$ python3 -q
>>> import numpy as np
>>> import numpy.linalg as la
>>> np.set_printoptions(precision=2, suppress=True, linewidth=200, floatmode="fixed")
>>> M = np.loadtxt("mat.csv", delimiter=",")
>>> M
array([[ 2.00, -1.00,  3.00],
       [-1.00,  4.00, -3.00],
       [ 3.00, -3.00, -2.00]])
>>> print(np.round(la.eigvalsh(M).min(), 2))
-4.23
>>> F = np.load("test8.npy")
>>> F
array([[-7.19,  0.51, -2.09],
       [-5.75,  0.17, -1.35],
       [-3.31, -0.34, -0.35],
       [-3.20, -0.36, -0.31],
       [-1.23, -0.47,  0.04],
       [-0.47, -0.26,  0.02],
       [-0.05, -0.03,  0.00],
       [ 0.52,  0.40,  0.04],
       [ 1.04,  0.86,  0.17],
       [ 1.15,  0.96,  0.22],
       [ 2.85,  2.43,  1.22],
       [ 3.82,  3.17,  1.98],
       [ 7.94,  5.79,  5.74],
       [11.39,  7.57,  9.14]])
>>> M2 = np.array([[-2, 0, -2], [-2, 2, -1], [-1, 2, -1]])
>>> np.vstack([F, M2.T]).shape
(17, 3)
>>> la.matrix_rank(F @ M2)
np.int64(3)
>>> dist = la.norm(F[:, None] - F[None], axis=-1)
>>> dist[6].round(6).argsort(kind="stable")[:4]
array([6, 5, 7, 4])
>>> print(dist[:5, :5])
[[0.00 1.65 4.34 4.45 6.40]
 [1.65 0.00 2.69 2.80 4.77]
 [4.34 2.69 0.00 0.12 2.12]
 [4.45 2.80 0.12 0.00 2.00]
 [6.40 4.77 2.12 2.00 0.00]]
>>> dist.shape
(14, 14)
>>> print(la.matrix_rank(dist ** 2))
5
>>> print(dist.mean(axis=1).argmax())
13
>>> np.flatnonzero(dist[6] < dist.mean() / 2)
array([3, 4, 5, 6, 7, 8, 9])
>>> M2 = np.c_[F[:, :2] @ np.array([[0, -1], [2, -2]]), np.array([1, 0, 2, 0, 0, 1, 2, 1, 0, 0, 2, 3, 0, 0])]
>>> print(M2)
[[  1.02   6.17   1.00]
 [  0.34   5.41   0.00]
 [ -0.68   3.99   2.00]
 [ -0.72   3.92   0.00]
 [ -0.94   2.17   0.00]
 [ -0.52   0.99   1.00]
 [ -0.06   0.11   2.00]
 [  0.80  -1.32   1.00]
 [  1.72  -2.76   0.00]
 [  1.92  -3.07   0.00]
 [  4.86  -7.71   2.00]
 [  6.34 -10.16   3.00]
 [ 11.58 -19.52   0.00]
 [ 15.14 -26.53   0.00]]
>>> np.round(la.lstsq(F, M2[:, 0])[0], 2) + 0
array([0.00, 2.00, 0.00])
>>> la.norm(la.qr(F)[0].T @ M2, axis=0) ** 2 / ((M2 ** 2).sum(axis=0) + 1e-12)
array([1.00, 1.00, 0.28])
>>> la.matrix_rank(np.c_[F, M2])
np.int64(4)
>>> np.round(la.norm(M2 - F @ la.lstsq(F, M2)[0], axis=0), 2) + 0
array([0.00, 0.00, 4.15])
>>> M2 = np.array([[3, 3, 2, 1, 0],
...     [1, 1, 3, 2, 3],
...     [3, 2, 2, 0, 2],
...     [3, 1, 0, 1, 0],
...     [1, 2, 2, 0, 0]])
>>> data = np.triu(M2)
>>> print(data)
[[3 3 2 1 0]
 [0 1 3 2 3]
 [0 0 2 0 2]
 [0 0 0 1 0]
 [0 0 0 0 0]]
>>> M2 = np.array([[-2, 2], [0, -1]])
>>> W2 = np.kron(M2, data)
>>> W2.shape
(10, 10)
>>> round(float(la.norm(W2, 2)), 2), round(la.norm(M2, 2) * la.norm(data, 2), 2)
(18.12, np.float64(18.12))
>>> rk = la.matrix_rank(data)
>>> rk
np.int64(4)
>>> null = la.svd(data)[2][rk:].T
>>> [int(la.matrix_rank(data[:i])) for i in range(1, len(data) + 1)]
[1, 2, 3, 4, 4]
>>> la.matrix_rank(data.T @ data), la.matrix_rank(data @ data.T)
(np.int64(4), np.int64(4))
>>> print(np.round(null[:, 0] / null[np.abs(null[:, 0]).round(6).argmax(), 0], 2) + 0)
[-0.67  0.00  1.00  0.00 -1.00]
>>> print(np.round(data @ null, 2) + 0)
[[0.00]
 [0.00]
 [0.00]
 [0.00]
 [0.00]]
>>> np.allclose(data @ null, 0)
True
>>> mat = np.array([[3.3, 1.0, 0.0, 2.0, 1.0],
...     [2.0, 1.3, 3.0, 3.0, 1.0],
...     [0.0, 2.0, 3.3, 1.0, 1.0],
...     [1.0, 1.0, 2.0, 0.3, 0.0],
...     [3.0, 1.0, 0.0, 2.0, 1.3]])
>>> x0 = np.array([-2, 2, 3, 1, -1])
>>> print(mat @ np.eye(5)[1])
[1.00 1.30 2.00 1.00 1.00]
>>> np.einsum("ij,j->i", mat, x0)
array([-3.60,  9.60, 13.90,  6.30, -3.30])
>>> np.sign((mat @ x0).round(6))
array([-1.00,  1.00,  1.00,  1.00, -1.00])
>>> mat @ (2 * x0)
array([-7.20, 19.20, 27.80, 12.60, -6.60])
>>> mat @ x0
array([-3.60,  9.60, 13.90,  6.30, -3.30])
>>> la.norm(mat @ x0) <= la.norm(mat, 2) * la.norm(x0) + 1e-9
np.True_
>>> (mat * x0).sum(axis=1)
array([-3.60,  9.60, 13.90,  6.30, -3.30])
>>> q = mat.astype(float).copy()
>>> for j in range(5):
...     q[:, j] -= q[:, :j] @ (q[:, :j].T @ q[:, j])
...     q[:, j] /= la.norm(q[:, j])
... 
>>> np.round(q.T @ q, 2) + 0
array([[1.00, 0.00, 0.00, 0.00, 0.00],
       [0.00, 1.00, 0.00, 0.00, 0.00],
       [0.00, 0.00, 1.00, 0.00, 0.00],
       [0.00, 0.00, 0.00, 1.00, 0.00],
       [0.00, 0.00, 0.00, 0.00, 1.00]])
>>> np.round(q.T @ mat, 2) + 0
array([[ 4.99,  1.98,  1.60,  3.79,  1.84],
       [ 0.00,  2.18,  4.27,  1.23,  0.89],
       [ 0.00,  0.00,  1.75,  0.90, -0.26],
       [ 0.00,  0.00,  0.00,  1.19,  0.63],
       [ 0.00,  0.00,  0.00,  0.00,  0.16]])
